In [1]: import numpy as np

In [2]: from numpy import linalg as LA

In [3]: np.set_printoptions(suppress=True, linewidth=140)

In [4]: rnd = lambda a: np.round(a, 3) + 0

In [5]: sigma = 10 * 0.9 ** np.arange(6)

In [6]: O, _ = LA.qr(np.array([[1.1, -2.0, -1.5, 0.0, -0.4, 1.1],
   ...:     [0.7, -0.2, 0.9, 1.4, -0.9, 0.2],
   ...:     [0.0, -1.0, -0.3, 0.7, 1.4, 0.1],
   ...:     [-0.3, 0.2, 0.0, 0.6, 1.2, -0.8],
   ...:     [-0.4, 2.2, 0.2, 2.1, 0.7, 0.8],
   ...:     [1.3, -0.7, -0.6, -0.6, 0.6, 0.5]]))

In [7]: rng = np.random.default_rng(58)

In [8]: F = rng.normal(size=(22, 6)) * sigma @ O

In [9]: rnd(F)
Out[9]: 
array([[  1.264,  -5.765,  -6.115,  15.639,  11.816,   0.006],
       [ -4.033,   2.098,   1.924,  -0.345,   7.189,   1.422],
       [  4.652,   3.292,  -1.574,   9.765,  -4.11 ,  -2.464],
       [  7.897,  -1.798,   7.663,  -3.17 ,   6.653,   1.063],
       [ -5.987, -10.425, -16.255,  -3.598,   9.084,  -4.901],
       [ -1.545,   5.937,   1.16 ,  -2.837,   4.897,   7.817],
       [  7.665, -20.077,  -9.881,   5.267,   1.391,   2.21 ],
       [  6.615,  10.904, -19.513, -10.848,   3.519, -12.134],
       [ -1.127,  -1.528,   9.009,   2.046,  -8.702, -11.369],
       [-11.199,  -6.046, -18.729,   1.659,   3.171,  13.038],
       [-11.291,  11.296,  10.292,  -8.003,  -1.917,   6.361],
       [  0.364,   2.502,  -1.404,  -3.1  ,   3.323,  -8.415],
       [  8.563,  -1.897,   0.808,  -6.496,  -5.05 ,  -4.463],
       [ -2.371,  -0.33 ,   8.991,   0.023,  15.045,   2.67 ],
       [ -3.129,  -3.371,  13.632,  10.521,   2.939,   6.466],
       [  1.532,  -8.973,  -5.388,   1.635,  -2.108,  13.08 ],
       [ -7.345,  -6.534,  11.261,   1.281,  -4.532,   3.329],
       [  1.629,  -2.359,   3.862,   8.184, -14.383,  -4.346],
       [ 12.685,  13.47 ,   6.031,  -3.068, -11.074,  -8.252],
       [ -4.885,  -1.596,  -5.661,  -2.963,  -4.025,   7.849],
       [ -0.261, -11.925, -17.172,   5.797,  12.369, -10.282],
       [ -6.997,   7.609,  10.101,  -8.146, -10.812,  -5.413]])

In [10]: theta = np.radians(45)

In [11]: R = np.eye(6)

In [12]: R[1, 1] = R[3, 3] = np.cos(theta)

In [13]: R[1, 3], R[3, 1] = -np.sin(theta), np.sin(theta)

In [14]: rnd(R)
Out[14]: 
array([[ 1.   ,  0.   ,  0.   ,  0.   ,  0.   ,  0.   ],
       [ 0.   ,  0.707,  0.   , -0.707,  0.   ,  0.   ],
       [ 0.   ,  0.   ,  1.   ,  0.   ,  0.   ,  0.   ],
       [ 0.   ,  0.707,  0.   ,  0.707,  0.   ,  0.   ],
       [ 0.   ,  0.   ,  0.   ,  0.   ,  1.   ,  0.   ],
       [ 0.   ,  0.   ,  0.   ,  0.   ,  0.   ,  1.   ]])

In [15]: A2 = F @ R.T

In [16]: np.allclose(LA.norm(F, axis=1), LA.norm(A2, axis=1))
Out[16]: True

In [17]: print(np.allclose(F @ F.T, A2 @ A2.T))
True

In [18]: rnd(LA.det(R)), rnd(np.trace(R))
Out[18]: (np.float64(1.0), np.float64(5.414))

In [19]: rnd(LA.svd(F, compute_uv=False)), rnd(LA.svd(A2, compute_uv=False))
Out[19]: 
(array([55.926, 42.738, 35.582, 30.174, 23.142, 20.636]),
 array([55.926, 42.738, 35.582, 30.174, 23.142, 20.636]))

In [20]: gram = np.cov(F, rowvar=False)

In [21]: rnd(LA.eigvalsh(gram)[::-1])
Out[21]: array([146.671,  86.932,  60.165,  43.328,  25.095,  20.252])

In [22]: np.argwhere(np.triu(np.abs(np.corrcoef(F.T)) > 0.8, 1))
Out[22]: array([], shape=(0, 2), dtype=int64)

In [23]: rnd(np.median(F, axis=0))
Out[23]: array([-0.694, -1.697,  0.984, -0.161,  2.165,  0.534])

In [24]: rnd(np.corrcoef(F[:, 1], F[:, 4])[0, 1])
Out[24]: np.float64(-0.313)

In [25]: rnd(np.polyfit(F[:, 1], F[:, 4], 1))
Out[25]: array([-0.311,  0.307])

In [26]: gram.shape
Out[26]: (6, 6)

In [27]: A2 = np.c_[F[:, :4] @ np.array([[1, 1, 1, 1], [0, 2, 1, 0], [1, 2, 1, 2], [0, 1, 2, 0]]), np.array([2, 0, 0, 0, 2, 2, 1, 0, -1, 0, -2, 1, 0, -2, 1, -1, 2, 0, 1, 2, -1, 0])]

In [28]: rnd(A2)
Out[28]: 
array([[ -4.851,  -6.858,  20.661, -10.966,   2.   ],
       [ -2.11 ,   3.666,  -0.701,  -0.186,   0.   ],
       [  3.078,  17.854,  25.9  ,   1.504,   0.   ],
       [ 15.561,  16.459,   7.424,  23.224,   0.   ],
       [-22.242, -62.945, -39.862, -38.497,   2.   ],
       [ -0.385,   9.812,  -0.123,   0.775,   2.   ],
       [ -2.216, -46.983, -11.759, -12.097,   1.   ],
       [-12.898, -21.45 , -23.689, -32.411,   0.   ],
       [  7.883,  15.882,  10.446,  16.892,  -1.   ],
       [-29.927, -59.09 , -32.656, -48.656,   0.   ],
       [ -0.999,  23.882,  -5.709,   9.292,  -2.   ],
       [ -1.04 ,  -0.539,  -4.737,  -2.444,   1.   ],
       [  9.372,  -0.11 ,  -5.518,  10.18 ,   0.   ],
       [  6.62 ,  14.975,   6.337,  15.612,  -2.   ],
       [ 10.503,  27.913,  28.173,  24.135,   1.   ],
       [ -3.857, -25.556,  -9.559,  -9.245,  -1.   ],
       [  3.916,   3.39 ,  -0.057,  15.176,   2.   ],
       [  5.491,  12.819,  19.499,   9.353,   0.   ],
       [ 18.716,  48.62 ,  26.051,  24.746,   1.   ],
       [-10.546, -22.363, -18.069, -16.207,   2.   ],
       [-17.433, -52.658, -17.764, -34.606,  -1.   ],
       [  3.104,  20.277,  -5.579,  13.206,   0.   ]])

In [29]: LA.matrix_rank(A2)
Out[29]: np.int64(5)

In [30]: rnd(LA.norm(LA.qr(F)[0].T @ A2, axis=0) ** 2 / ((A2 ** 2).sum(axis=0) + 1e-12))
Out[30]: array([1.   , 1.   , 1.   , 1.   , 0.072])

In [31]: rnd(LA.lstsq(F, A2[:, 0])[0])
Out[31]: array([1., 0., 1., 0., 0., 0.])
